$ python -q
>>> import numpy as np
>>> from numpy import linalg as LA
>>> np.set_printoptions(suppress=True, linewidth=160)
>>> feats = np.load("w.npy")
>>> feats
array([[0, 0, 1, 0, 0, 0, 0, 0, 0],
       [0, 0, 0, 0, 0, 1, 0, 0, 0],
       [0, 0, 0, 0, 0, 0, 0, 1, 0],
       [0, 0, 0, 0, 0, 0, 1, 0, 0],
       [0, 0, 0, 1, 0, 0, 0, 0, 0],
       [0, 0, 0, 0, 1, 0, 0, 0, 0],
       [0, 0, 0, 0, 0, 0, 0, 0, 1],
       [0, 1, 0, 0, 0, 0, 0, 0, 0],
       [1, 0, 0, 0, 0, 0, 0, 0, 0]])
>>> # orthonormal columns
>>> vec = np.array([2, 0, -2, 1, -1, 2, 1, 2, -2])
>>> np.round(LA.det(feats), 3)
np.float64(1.0)
>>> np.round(LA.inv(feats), 3)
array([[0., 0., 0., 0., 0., 0., 0., 0., 1.],
       [0., 0., 0., 0., 0., 0., 0., 1., 0.],
       [1., 0., 0., 0., 0., 0., 0., 0., 0.],
       [0., 0., 0., 0., 1., 0., 0., 0., 0.],
       [0., 0., 0., 0., 0., 1., 0., 0., 0.],
       [0., 1., 0., 0., 0., 0., 0., 0., 0.],
       [0., 0., 0., 1., 0., 0., 0., 0., 0.],
       [0., 0., 1., 0., 0., 0., 0., 0., 0.],
       [0., 0., 0., 0., 0., 0., 1., 0., 0.]])
>>> round(float(LA.norm(vec)), 3), round(float(LA.norm(feats @ vec)), 3)
(4.796, 4.796)
>>> [p for p in range(1, 25) if np.allclose(LA.matrix_power(feats, p), np.eye(9))]
[9, 18]
>>> np.round(np.abs(LA.eigvals(feats)), 3)
array([1., 1., 1., 1., 1., 1., 1., 1., 1.])
>>> np.round(np.abs(LA.eigvals(feats)).max(), 3)
np.float64(1.0)
>>> np.allclose(feats @ feats.T, feats.T @ feats)
True
>>> LA.matrix_power(feats, 2)
array([[0, 0, 0, 0, 0, 0, 0, 1, 0],
       [0, 0, 0, 0, 1, 0, 0, 0, 0],
       [0, 1, 0, 0, 0, 0, 0, 0, 0],
       [0, 0, 0, 0, 0, 0, 0, 0, 1],
       [0, 0, 0, 0, 0, 0, 1, 0, 0],
       [0, 0, 0, 1, 0, 0, 0, 0, 0],
       [1, 0, 0, 0, 0, 0, 0, 0, 0],
       [0, 0, 0, 0, 0, 1, 0, 0, 0],
       [0, 0, 1, 0, 0, 0, 0, 0, 0]])
>>> feats.sum(axis=1)
array([1, 1, 1, 1, 1, 1, 1, 1, 1])
>>> p = np.eye(9)[1]
>>> for _ in range(6):
...     p = p @ feats
...     print(p.round(3))
... 
[0. 0. 0. 0. 0. 1. 0. 0. 0.]
[0. 0. 0. 0. 1. 0. 0. 0. 0.]
[0. 0. 0. 1. 0. 0. 0. 0. 0.]
[0. 0. 0. 0. 0. 0. 1. 0. 0.]
[0. 0. 0. 0. 0. 0. 0. 0. 1.]
[1. 0. 0. 0. 0. 0. 0. 0. 0.]
>>> X = np.loadtxt("test0.csv", delimiter=",")
>>> X
array([[ 0.,  0.,  0., -1.],
       [ 0.,  0.,  0., -1.],
       [ 0.,  0.,  0., -2.],
       [-1., -1., -2.,  0.]])
>>> U, sigma, vt = LA.svd(X)
>>> sigma.round(3)
array([ 2.449,  2.449, -0.   ,  0.   ])
>>> out = U[:, :2] @ np.diag(sigma[:2]) @ vt[:2]
>>> LA.matrix_rank(out)
np.int64(2)
>>> round(float(np.abs(X - out).max()), 3)
0.0
>>> E = np.array([[0.0, 3.0, -2.0, -1.0, -1.0, -1.0, 0.0, -1.0],
...     [3.0, 0.0, 0.0, 0.0, 0.0, 0.0, 0.0, 0.0],
...     [-2.0, 0.0, 0.0, 0.0, 0.0, 0.0, 0.0, 0.0],
...     [-1.0, 0.0, 0.0, 0.0, 0.0, 0.0, 0.0, 0.0],
...     [-1.0, 0.0, 0.0, 0.0, 0.0, 0.0, 0.0, 0.0],
...     [-1.0, 0.0, 0.0, 0.0, 0.0, 0.0, 0.0, 0.0],
...     [0.0, 0.0, 0.0, 0.0, 0.0, 0.0, 0.0, 0.0],
...     [-1.0, 0.0, 0.0, 0.0, 0.0, 0.0, 0.0, 0.0]])
>>> E
array([[ 0.,  3., -2., -1., -1., -1.,  0., -1.],
       [ 3.,  0.,  0.,  0.,  0.,  0.,  0.,  0.],
       [-2.,  0.,  0.,  0.,  0.,  0.,  0.,  0.],
       [-1.,  0.,  0.,  0.,  0.,  0.,  0.,  0.],
       [-1.,  0.,  0.,  0.,  0.,  0.,  0.,  0.],
       [-1.,  0.,  0.,  0.,  0.,  0.,  0.,  0.],
       [ 0.,  0.,  0.,  0.,  0.,  0.,  0.,  0.],
       [-1.,  0.,  0.,  0.,  0.,  0.,  0.,  0.]])
>>> rk = LA.matrix_rank(E)
>>> rk
np.int64(2)
>>> ns = LA.svd(E)[2][rk:].T
>>> [int(LA.matrix_rank(np.delete(E, i, axis=0))) for i in range(8)]
[1, 2, 2, 2, 2, 2, 2, 2]
>>> LA.matrix_rank(E.T @ E), LA.matrix_rank(E @ E.T)
(np.int64(2), np.int64(2))
>>> np.allclose(E @ ns, 0)
True
>>> np.round(ns @ ns.T, 3)
array([[ 0.   ,  0.   ,  0.   ,  0.   ,  0.   ,  0.   ,  0.   ,  0.   ],
       [ 0.   ,  0.471,  0.353,  0.176,  0.176,  0.176,  0.   ,  0.176],
       [ 0.   ,  0.353,  0.765, -0.118, -0.118, -0.118,  0.   , -0.118],
       [ 0.   ,  0.176, -0.118,  0.941, -0.059, -0.059,  0.   , -0.059],
       [ 0.   ,  0.176, -0.118, -0.059,  0.941, -0.059,  0.   , -0.059],
       [ 0.   ,  0.176, -0.118, -0.059, -0.059,  0.941,  0.   , -0.059],
       [ 0.   ,  0.   ,  0.   ,  0.   ,  0.   ,  0.   ,  1.   ,  0.   ],
       [ 0.   ,  0.176, -0.118, -0.059, -0.059, -0.059,  0.   ,  0.941]])
>>> ns.shape
(8, 6)
